$ python -q
>>> import numpy as np
>>> import numpy.linalg as la
>>> np.set_printoptions(suppress=True, linewidth=200)
>>> E = np.load("m.npy")
>>> E
array([[-6, -2,  2],
       [-2, -2, -1],
       [ 2, -1,  4]])
>>> np.einsum("ii->", E)
np.int64(-4)
>>> np.einsum("ij,ji->", E, E)
np.int64(74)
>>> np.kron(np.eye(2, dtype=int), E)
array([[-6, -2,  2,  0,  0,  0],
       [-2, -2, -1,  0,  0,  0],
       [ 2, -1,  4,  0,  0,  0],
       [ 0,  0,  0, -6, -2,  2],
       [ 0,  0,  0, -2, -2, -1],
       [ 0,  0,  0,  2, -1,  4]])
>>> round(float(la.det(2 * E)), 1), np.round(la.det(E), 1)
(432.0, np.float64(54.0))
>>> rng = np.random.default_rng(3143)
>>> z = rng.permutation(3)
>>> B = E[:, z] * rng.choice([-1, 1], 3)
>>> B
array([[-2, -2, -6],
       [-2,  1, -2],
       [-1, -4,  2]])
>>> U, _, vt = la.svd(E.T @ B)
>>> np.round(U @ vt, 1) + 0
array([[ 0.,  0.,  1.],
       [ 1.,  0.,  0.],
       [ 0., -1.,  0.]])
>>> t = np.radians(180)
>>> r_ = np.eye(3)
>>> r_[1, 1] = r_[2, 2] = np.cos(t)
>>> r_[1, 2], r_[2, 1] = -np.sin(t), np.sin(t)
>>> r_.round(1) + 0
array([[ 1.,  0.,  0.],
       [ 0., -1.,  0.],
       [ 0.,  0., -1.]])
>>> B = E @ r_.T
>>> np.allclose(la.norm(E, axis=1), la.norm(B, axis=1))
True
>>> np.abs(B - E).max(axis=0)
array([0., 4., 8.])
>>> B.round(1)
array([[-6.,  2., -2.],
       [-2.,  2.,  1.],
       [ 2.,  1., -4.]])
>>> O = E.astype(float).copy()
>>> for j in range(3):
...     O[:, j] -= O[:, :j] @ (O[:, :j].T @ O[:, j])
...     O[:, j] /= la.norm(O[:, j])
... 
>>> np.round(O.T @ E, 1) + 0
array([[ 6.6,  2.1, -0.3],
       [ 0. ,  2.1, -2.5],
       [ 0. ,  0. ,  3.8]])
>>> np.round(O.T @ O, 1) + 0
array([[1., 0., 0.],
       [0., 1., 0.],
       [0., 0., 1.]])
>>> A = np.load("dump.npy")
>>> A
array([[12, 32, 16, 30],
       [10, 18,  2, 16],
       [ 0,  0,  0,  0]])
>>> np.round(A.mean(axis=0), 1)
array([ 7.3, 16.7,  6. , 15.3])
>>> A.sum(axis=0)
array([22, 50, 18, 46])
>>> np.round(la.svd(A, compute_uv=False), 1)
array([54.4,  6.6,  0. ])
>>> np.zeros(3, 4)
Traceback (most recent call last):
  File "<python-input-33>", line 1, in <module>
    np.zeros(3, 4)
    ~~~~~~~~^^^^^^
TypeError: Cannot interpret '4' as a data type
>>> np.unravel_index(np.abs(A).argmax(), A.shape)
(np.int64(0), np.int64(1))
>>> A[3]
Traceback (most recent call last):
  File "<python-input-35>", line 1, in <module>
    A[3]
    ~^^^
IndexError: index 3 is out of bounds for axis 0 with size 3
>>> la.matrix_rank(A)
np.int64(2)
>>> np.diff(A, axis=0)
array([[ -2, -14, -14, -14],
       [-10, -18,  -2, -16]])
>>> round(la.norm(A), 1)
np.float64(54.8)
>>> round(float(np.trace(la.pinv(A) @ A)), 1)
2.0
>>> np.unique(A.round(6), axis=0).shape
(3, 4)
>>> la.lstsq(A[:-1].T, A[-1])[2]
np.int32(2)
>>> np.abs(np.diag(la.qr(A)[1])) > 1e-9
array([ True,  True, False])
>>> U, sigma, vt = la.svd(A)
>>> np.argmax(sigma[:-1] / (sigma[1:] + 1e-6)) + 1
np.int64(2)
>>> B = U[:, :2] @ np.diag(sigma[:2]) @ vt[:2]
>>> B.round(1)
array([[12., 32., 16., 30.],
       [10., 18.,  2., 16.],
       [ 0.,  0.,  0.,  0.]])
>>> la.matrix_rank(A, rtol=0.05)
np.int64(2)
>>> M = np.array([[1, -2, 3, 2],
...     [2, -4, 6, 4],
...     [2, -4, 6, 4],
...     [-3, 6, -9, -6],
...     [0, 0, 0, 0]])
>>> rk = la.matrix_rank(M)
>>> rk
np.int64(1)
>>> N = la.svd(M)[2][rk:].T
>>> np.round(M @ N, 1) + 0
array([[0., 0., 0.],
       [0., 0., 0.],
       [0., 0., 0.],
       [0., 0., 0.],
       [0., 0., 0.]])
>>> [int(la.matrix_rank(np.delete(M, i, axis=0))) for i in range(5)]
[1, 1, 1, 1, 1]
>>> np.zeros(5, 4)
Traceback (most recent call last):
  File "<python-input-54>", line 1, in <module>
    np.zeros(5, 4)
    ~~~~~~~~^^^^^^
TypeError: Cannot interpret '4' as a data type
>>> np.round(la.norm(M), 1)
np.float64(18.0)
>>> M[5]
Traceback (most recent call last):
  File "<python-input-56>", line 1, in <module>
    M[5]
    ~^^^
IndexError: index 5 is out of bounds for axis 0 with size 5
>>> np.unravel_index(np.abs(M).argmax(), M.shape)
(np.int64(3), np.int64(2))
>>> np.count_nonzero(M)
np.int64(16)
>>> la.matrix_rank(M)
np.int64(1)
>>> M - M[0]
array([[  0,   0,   0,   0],
       [  1,  -2,   3,   2],
       [  1,  -2,   3,   2],
       [ -4,   8, -12,  -8],
       [ -1,   2,  -3,  -2]])
>>> la.rank(M)
Traceback (most recent call last):
  File "<python-input-61>", line 1, in <module>
    la.rank(M)
    ^^^^^^^
AttributeError: module 'numpy.linalg' has no attribute 'rank'
>>> U, sigma, vt = la.svd(M)
>>> np.argmax(sigma[:-1] / (sigma[1:] + 1e-6)) + 1
np.int64(1)
>>> B = U[:, :1] @ np.diag(sigma[:1]) @ vt[:1]
>>> round(la.norm(M - B, 2), 1), round(sigma[1], 1)
(np.float64(0.0), np.float64(0.0))
>>> la.matrix_rank(M, rtol=0.05)
np.int64(1)
>>> la.matrix_rank(B)
np.int64(1)
>>> B = np.array([[1, -1, -3], [-3, -2, -1], [-3, -3, -1], [2, -1, -3]])
>>> B @ M
Traceback (most recent call last):
  File "<python-input-69>", line 1, in <module>
    B @ M
    ~~^~~
ValueError: matmul: Input operand 1 has a mismatch in its core dimension 0, with gufunc signature (n?,k),(k,m?)->(n?,m?) (size 5 is different from 3)
>>> np.einsum("ij,ij->i", M, M)
array([ 18,  72,  72, 162,   0])
>>> np.einsum("ik,kj->ji", M, B)
array([[  2,   4,   4,  -6,   0],
       [ -8, -16, -16,  24,   0],
       [-10, -20, -20,  30,   0]])
>>> np.einsum("ij->j", M)
array([ 2, -4,  6,  4])
>>> B.T @ M.T
array([[  2,   4,   4,  -6,   0],
       [ -8, -16, -16,  24,   0],
       [-10, -20, -20,  30,   0]])
>>> np.einsum("ik,kj->ij", M, B)
array([[  2,  -8, -10],
       [  4, -16, -20],
       [  4, -16, -20],
       [ -6,  24,  30],
       [  0,   0,   0]])
>>> la.matrix_rank(np.vstack([M, B.T]))
np.int64(4)
>>> f = np.array([2, -1, 1, 1])
>>> F = np.outer(rng.normal(size=24), f) + 0.1 * rng.normal(size=(24, 4))
>>> F.round(1) + 0
array([[ 3. , -1.5,  1.5,  1.5],
       [ 0.5, -0.3,  0.3,  0.4],
       [ 4.7, -2.5,  2.4,  2.6],
       [-2.5,  1.2, -1.4, -1.2],
       [-1.4,  0.8, -0.7, -0.8],
       [ 1.9, -1.2,  1. ,  0.9],
       [-0.5,  0.2, -0.2, -0.2],
       [ 0.9, -0.4,  0.4,  0.5],
       [ 0.7, -0.2,  0.4,  0.4],
       [ 2.5, -1.3,  1.3,  1.2],
       [ 4.4, -2.3,  2.1,  2.3],
       [-2. ,  1.1, -0.9, -1.1],
       [ 2.1, -1.3,  1.1,  1.2],
       [-2. ,  1. , -0.7, -0.9],
       [-0.1,  0.1,  0.2, -0.2],
       [-1.5,  0.9, -1. , -0.7],
       [-3.6,  1.7, -1.8, -2. ],
       [-1.1,  0.6, -0.5, -0.4],
       [-1. ,  0.4, -0.6, -0.6],
       [-1.9,  0.9, -1.1, -0.8],
       [-2.1,  1.1, -1.2, -1.1],
       [-0.8,  0.4, -0.3, -0.2],
       [ 0.5, -0.2,  0. ,  0.1],
       [-1.7,  0.8, -0.8, -1. ]])
>>> f = np.array([1, 1, 5])
>>> np.round(np.convolve(F[19], f), 1)
array([-1.9, -0.9, -9.5,  2.8, -6.1, -4.1])
>>> np.round(np.polyval(f, F[19]), 1)
array([6.6, 6.8, 5.1, 4.8])
>>> np.round(np.correlate(F[19], F[3], "full"), 1)
array([ 2.3,  1.4, -2.2,  8.2, -2.5,  1.7,  2. ])
>>> np.round(np.cross(F[19, :3], F[3, :3]), 1) + 0
array([0. , 0.1, 0.1])
>>> z = rng.permutation(4)
>>> B = F[:, z] * rng.choice([-1, 1], 4)
>>> B.round(1) + 0
array([[-1.5, -1.5, -3. ,  1.5],
       [-0.4, -0.3, -0.5,  0.3],
       [-2.6, -2.4, -4.7,  2.5],
       [ 1.2,  1.4,  2.5, -1.2],
       [ 0.8,  0.7,  1.4, -0.8],
       [-0.9, -1. , -1.9,  1.2],
       [ 0.2,  0.2,  0.5, -0.2],
       [-0.5, -0.4, -0.9,  0.4],
       [-0.4, -0.4, -0.7,  0.2],
       [-1.2, -1.3, -2.5,  1.3],
       [-2.3, -2.1, -4.4,  2.3],
       [ 1.1,  0.9,  2. , -1.1],
       [-1.2, -1.1, -2.1,  1.3],
       [ 0.9,  0.7,  2. , -1. ],
       [ 0.2, -0.2,  0.1, -0.1],
       [ 0.7,  1. ,  1.5, -0.9],
       [ 2. ,  1.8,  3.6, -1.7],
       [ 0.4,  0.5,  1.1, -0.6],
       [ 0.6,  0.6,  1. , -0.4],
       [ 0.8,  1.1,  1.9, -0.9],
       [ 1.1,  1.2,  2.1, -1.1],
       [ 0.2,  0.3,  0.8, -0.4],
       [-0.1,  0. , -0.5,  0.2],
       [ 1. ,  0.8,  1.7, -0.8]])
>>> U, _, vt = la.svd(F.T @ B)
>>> z
array([3, 2, 0, 1])
>>> np.round(U @ vt, 1) + 0
array([[ 0.,  0., -1.,  0.],
       [ 0.,  0.,  0., -1.],
       [ 0., -1.,  0.,  0.],
       [-1.,  0.,  0.,  0.]])
>>> x0 = np.array([-8, -5, -7, -8])
>>> rhs = B @ x0
>>> np.round(la.pinv(B) @ B, 1) + 0
array([[1., 0., 0., 0.],
       [0., 1., 0., 0.],
       [0., 0., 1., 0.],
       [0., 0., 0., 1.]])
>>> try:
...     la.solve(B, rhs)
... except la.LinAlgError as e:
...     print(repr(e))
... 
LinAlgError('Last 2 dimensions of the array must be square')
>>> rhs = rhs + 0.3 * rng.normal(size=24)
>>> rhs.round(1)
array([ 28.8,   6.2,  45.7, -24.4, -12.7,  14.9,  -3.7,   9.4,   8.8,  24.2,  40.7, -17.9,  18.3, -16.9,  -0.4, -13.9, -36.5,  -8.7, -11.6, -17. , -20.9,  -6.4,   2.4, -16.6])
>>> b, *_ = la.lstsq(B, rhs)
>>> np.round(la.norm(rhs - B @ b), 1)
np.float64(1.0)
>>> np.round(B.T @ (rhs - B @ b), 1) + 0
array([0., 0., 0., 0.])
>>> b.round(1)
array([-8.3, -5.3, -7. , -8.6])
>>> b.round()
array([-8., -5., -7., -9.])
>>> f = np.array([0, 5, 3])
>>> v = np.array([3, 0, 2, 3, 2])
>>> J = np.outer(f, v)
>>> J
array([[ 0,  0,  0,  0,  0],
       [15,  0, 10, 15, 10],
       [ 9,  0,  6,  9,  6]])
>>> np.allclose(J[:-1].T @ la.lstsq(J[:-1].T, J[-1])[0], J[-1])
True
>>> np.unique(J.round(6), axis=0).shape
(3, 5)
>>> np.round(J @ la.pinv(J) @ J, 1)
array([[ 0.,  0.,  0.,  0.,  0.],
       [15.,  0., 10., 15., 10.],
       [ 9.,  0.,  6.,  9.,  6.]])
>>> U, sigma, vt = la.svd(J)
>>> np.argmax(sigma[:-1] / (sigma[1:] + 1e-6)) + 1
np.int64(1)
>>> B = U[:, :1] @ np.diag(sigma[:1]) @ vt[:1]
>>> round(float(la.norm(J - B) / la.norm(J)), 1)
0.0
>>> B.round(1) + 0
array([[ 0.,  0.,  0.,  0.,  0.],
       [15.,  0., 10., 15., 10.],
       [ 9.,  0.,  6.,  9.,  6.]])
>>> round(la.norm(J - B, 2), 1), round(sigma[1], 1)
(np.float64(0.0), np.float64(0.0))
>>> U, sigma, vt = la.svd(M)
>>> V = vt[:(sigma > 1e-8).sum()]
>>> x0 = M[3] + 2 * M[2] + rng.integers(2) * np.eye(4)[2]
>>> x0
array([ 1., -2.,  3.,  2.])
>>> np.round(V.T @ V, 1)
array([[ 0.1, -0.1,  0.2,  0.1],
       [-0.1,  0.2, -0.3, -0.2],
       [ 0.2, -0.3,  0.5,  0.3],
       [ 0.1, -0.2,  0.3,  0.2]])
>>> O, _ = la.qr(np.array([[0.5, 1.7, -0.2], [0.5, -2.3, -0.2], [0.2, 1.1, 0.6]]))
>>> X = O[:, :3]
>>> X.round(1)
array([[-0.7,  0.6, -0.4],
       [-0.7, -0.7,  0.1],
       [-0.3,  0.4,  0.9]])
>>> B = X + rng.integers(-2, 3, (3, 1)) @ rng.integers(-2, 3, (1, 3))
>>> B.round(1)
array([[ 1.3, -0.4,  0.6],
       [-2.7,  0.3, -0.9],
       [-4.3,  2.4, -1.1]])
>>> np.abs(B - X).sum(axis=1)
array([4., 4., 8.])
>>> B - X
array([[ 2., -1.,  1.],
       [-2.,  1., -1.],
       [-4.,  2., -2.]])
>>> np.round(la.svd(B - X, compute_uv=False), 1) + 0
array([6., 0., 0.])
>>> np.round(np.kron(np.eye(2, dtype=int), B), 1)
array([[ 1.3, -0.4,  0.6,  0. , -0. ,  0. ],
       [-2.7,  0.3, -0.9, -0. ,  0. , -0. ],
       [-4.3,  2.4, -1.1, -0. ,  0. , -0. ],
       [ 0. , -0. ,  0. ,  1.3, -0.4,  0.6],
       [-0. ,  0. , -0. , -2.7,  0.3, -0.9],
       [-0. ,  0. , -0. , -4.3,  2.4, -1.1]])
>>> np.round(la.eigvals(B), 1)
array([ 0.4+1.4j,  0.4-1.4j, -0.4+0.j ])
>>> np.round(la.det(2 * B), 1), round(la.det(B), 1)
(np.float64(-6.4), np.float64(-0.8))
>>> np.round(np.poly(B), 1)
array([ 1. , -0.5,  2. ,  0.8])
>>> round(np.einsum("ij,ji->", B, B), 1)
np.float64(-3.7)
